% ipython --no-banner

In [1]: import numpy as np

In [2]: np.set_printoptions(precision=1, suppress=True, linewidth=100)

In [3]: rnd = lambda a: np.round(a, 1) + 0

In [4]: m1 = np.load("out0.npy")

In [5]: print(m1)
[[ 7.  0.]
 [ 0. -5.]]

In [6]: # splits into 2 blocks

In [7]: ev, evecs = np.linalg.eigh(m1)

In [8]: print(evecs @ np.diag(ev) @ evecs.T)
[[ 7.  0.]
 [ 0. -5.]]

In [9]: print(rnd(np.linalg.eigvalsh(m1 @ m1)))
[25. 49.]

In [10]: print(rnd(np.linalg.eigvalsh(m1 + 4 * np.eye(2))))
[-1. 11.]

In [11]: print(ev)
[-5.  7.]

In [12]: print(np.abs(evecs[:, -1]).round(6).argmax())
0

In [13]: print((ev > 1e-8).sum(), (ev < -1e-8).sum())
1 1

In [14]: print(np.unique(ev.round(6) + 0, return_counts=True)[1])
[1 1]

In [15]: mat = np.array([[1, -1, 2, 1, 0], [3, 0, 0, 0, 0], [0, 0, 0, 0, 0]])

In [16]: print([round(float(x), 1) for x in np.linalg.svd(mat, compute_uv=False)[:3]])
[3.3, 2.2, 0.0]

In [17]: print(np.linalg.cond(mat) > 100)
True

In [18]: print(rnd(np.linalg.norm(mat, 2) / np.linalg.norm(mat)))
0.8

In [19]: Uu, sigma, Vt = np.linalg.svd(mat)

In [20]: evecs = Vt[:(sigma > 1e-8).sum()]

In [21]: rng = np.random.default_rng(1416)

In [22]: vec = mat[1] + -3 * mat[2] + rng.integers(2) * np.eye(5)[0]

In [23]: print(vec)
[3. 0. 0. 0. 0.]

In [24]: print(rnd(np.diag(evecs.T @ evecs)))
[1.  0.2 0.7 0.2 0. ]

In [25]: print(np.allclose(evecs.T @ evecs @ vec, vec))
True

In [26]: print(np.linalg.matrix_rank(np.vstack([mat, vec])))
2

In [27]: Uu, sigma, Vt = np.linalg.svd(mat)

In [28]: print(np.argmax(sigma[:-1] / (sigma[1:] + 1e-6)) + 1)
2

In [29]: Y = Uu[:, :2] @ np.diag(sigma[:2]) @ Vt[:2]

In [30]: print(rnd(np.abs(mat - Y).max()))
0.0

In [31]: print(rnd(np.linalg.norm(mat - Y, 2)), sigma[2])
0.0 0.0

In [32]: f = np.array([1, 0])

In [33]: print(np.convolve(mat[0], f))
[ 1 -1  2  1  0  0]

In [34]: print(np.correlate(mat[0], mat[1], "full"))
[ 0  0  0  0  3 -3  6  3  0]

In [35]: print(np.allclose(mat[:-1].T @ np.linalg.lstsq(mat[:-1].T, mat[-1])[0], mat[-1]))
True

In [36]: print(np.abs(np.diag(np.linalg.qr(mat)[1])) > 1e-9)
[ True  True False]

In [37]: X = np.load("block12.npy")

In [38]: print(X)
[[0 8 0]
 [0 0 0]
 [0 0 0]
 [0 0 8]]

In [39]: print(X.T @ X)
[[ 0  0  0]
 [ 0 64  0]
 [ 0  0 64]]

In [40]: print(rnd(np.linalg.norm(X, axis=0)))
[0. 8. 8.]

In [41]: print(rnd(np.linalg.pinv(X)))
[[0.  0.  0.  0. ]
 [0.1 0.  0.  0. ]
 [0.  0.  0.  0.1]]

In [42]: Uu, sigma, Vt = np.linalg.svd(X)

In [43]: print(sigma)
[8. 8. 0.]

In [44]: Y = Uu[:, :2] @ np.diag(sigma[:2]) @ Vt[:2]

In [45]: print(rnd(np.linalg.norm(X - Y) / np.linalg.norm(X)))
0.0

In [46]: print(np.linalg.matrix_rank(Y))
2

In [47]: Uu, sigma, Vt = np.linalg.svd(X)

In [48]: evecs = Vt[:(sigma > 1e-8).sum()]

In [49]: vec = X[3] + -1 * X[2] + rng.integers(2) * np.eye(3)[2]

In [50]: print(vec)
[0. 0. 9.]

In [51]: print(np.diag(evecs.T @ evecs))
[0. 1. 1.]

In [52]: print(np.allclose(evecs.T @ evecs @ vec, vec))
True

In [53]: print(evecs.T @ evecs)
[[0. 0. 0.]
 [0. 1. 0.]
 [0. 0. 1.]]

In [54]: print(rnd(np.linalg.norm(vec - evecs.T @ evecs @ vec)))
0.0

In [55]: M = np.loadtxt("layer18.csv", delimiter=",")

In [56]: print(rnd(M))
[[-2.   0.  -0.2 -0.1]
 [ 0.  -2.   0.   0. ]
 [-0.2  0.   0.6  1. ]
 [-0.1  0.   1.  -1.6]]

In [57]: ev, evecs = np.linalg.eigh(M)

In [58]: vec = np.array([0, 0, 0, 1])

In [59]: print(rnd(vec @ M @ vec / (vec @ vec)), ev[0], rnd(ev[-1]))
-1.6 -2.0 1.0

In [60]: print((np.sign(evecs[:, -1].round(6)) == np.sign(evecs[0, -1].round(6))).astype(int))
[1 0 0 0]

In [61]: print(rnd(vec @ M @ vec))
-1.6

In [62]: Y = X + rng.integers(-2, 3, (4, 2)) @ rng.integers(-2, 3, (2, 3))

In [63]: print(Y)
[[-2 11  1]
 [ 2 -2  0]
 [-2  4  2]
 [ 2 -4  6]]

In [64]: print(rnd(np.linalg.svd(Y - X, compute_uv=False)))
[8.2 1.4 0. ]

In [65]: print(np.abs(Y - X).sum(axis=1))
[6 4 8 8]

In [66]: print(Y - X)
[[-2  3  1]
 [ 2 -2  0]
 [-2  4  2]
 [ 2 -4 -2]]
